$ ipython --no-banner

In [1]: import numpy as np

In [2]: import numpy.linalg as la

In [3]: np.set_printoptions(precision=2, suppress=True, linewidth=120)

In [4]: W0 = np.load("a.npy")

In [5]: print(W0)
[[ 2 -2  2]
 [ 2 -2  2]
 [ 0  0  0]
 [ 0  0  0]
 [ 5  3  3]
 [ 0  0  0]
 [ 5  3  3]
 [ 0  7  7]
 [ 0  0  0]
 [ 5  3  3]
 [ 2 -2  2]
 [-5  4  4]
 [ 0  0  0]
 [-5  4  4]
 [ 2 -2  2]
 [ 0  0  0]
 [ 5  3  3]
 [ 5  3  3]
 [-3  2  6]
 [ 0  0  0]
 [ 2 -2  2]
 [ 0  0  0]
 [ 5  3  3]
 [ 0  0  0]
 [ 5  3  3]
 [ 0  0  0]
 [ 0  0  0]
 [-5  4  4]
 [ 5  3  3]
 [ 5  3  3]
 [ 5  3  3]
 [ 0  7  7]]

In [6]: C = W0[[10, 25]].astype(float)

In [7]: for _ in range(4):
   ...:     labels = la.norm(W0[:, None] - C, axis=-1).argmin(axis=1)
   ...:     C = np.array([W0[labels == j].mean(axis=0) for j in range(2)])
   ...: 

In [8]: print(labels)
[0 0 1 1 0 1 0 1 1 0 0 1 1 1 0 1 0 0 1 1 0 1 0 1 0 1 1 1 0 0 0 1]

In [9]: print(np.bincount(labels))
[15 17]

In [10]: Ac = W0 - W0.mean(axis=0)

In [11]: U, sig, VT = la.svd(Ac, full_matrices=False)

In [12]: print(np.searchsorted(np.cumsum(sig ** 2) / (sig ** 2).sum(), 0.9) + 1)
2

In [13]: print(np.abs(VT[-1]))
[0.01 0.62 0.79]

In [14]: print(Ac.mean(axis=0))
[0. 0. 0.]

In [15]: print(la.matrix_rank(Ac))
3

In [16]: print(sig)
[17.29 16.81  5.96]

In [17]: rng = np.random.default_rng(35844)

In [18]: ang = np.sort(rng.uniform(-2, 2, 15))

In [19]: arr = np.c_[ang, ang ** 2, ang ** 3] @ np.array([[1, -3, 3, -2], [2, 3, 3, 2], [1, 1, 0, 3]])

In [20]: print(arr.round(2) + 0)
[[-1.53  9.67  5.12 -9.53]
 [-0.67  8.58  3.15 -4.57]
 [-0.31  7.65  2.   -2.13]
 [-0.05  6.23  0.75  0.05]
 [ 0.    4.74 -0.13  1.12]
 [-0.08  2.87 -0.69  1.31]
 [-0.09  0.4  -0.32  0.26]
 [ 3.76  0.82  5.73  2.67]
 [ 5.18  1.93  7.27  4.7 ]
 [ 6.47  3.01  8.57  6.71]
 [ 7.54  3.96  9.6   8.47]
 [ 7.98  4.35 10.01  9.21]
 [10.88  7.04 12.53 14.33]
 [14.38 10.42 15.33 20.9 ]
 [18.   14.   18.   27.99]]

In [21]: C = arr[[8, 14]].astype(float)

In [22]: for _ in range(7):
    ...:     labels = la.norm(arr[:, None] - C, axis=-1).argmin(axis=1)
    ...:     C = np.array([arr[labels == j].mean(axis=0) for j in range(2)])
    ...: 

In [23]: print(labels)
[0 0 0 0 0 0 0 0 0 0 0 0 1 1 1]

In [24]: print(C[1] - C[0])
[12.07  5.97 11.03 19.55]

In [25]: labels = arr[:, 0] > np.median(arr[:, 0])

In [26]: u = arr[labels].mean(axis=0) - arr[~labels].mean(axis=0)

In [27]: print(((arr - arr.mean(axis=0)) @ u > 0).astype(int))
[0 0 0 0 0 0 0 0 0 1 1 1 1 1 1]

In [28]: print(np.argsort(-np.abs(u).round(6), kind="stable"))
[3 0 2 1]

In [29]: print(u)
[ 9.93  1.27  9.67 14.54]

In [30]: Ac = arr - arr.mean(axis=0)

In [31]: vecs = la.svd(Ac)[2][:3]

In [32]: B = Ac - Ac @ vecs.T @ vecs

In [33]: print(np.round(B.std(axis=0), 2) + 0)
[0. 0. 0. 0.]

In [34]: print(la.norm(B, axis=1).round(6).argmax())
0
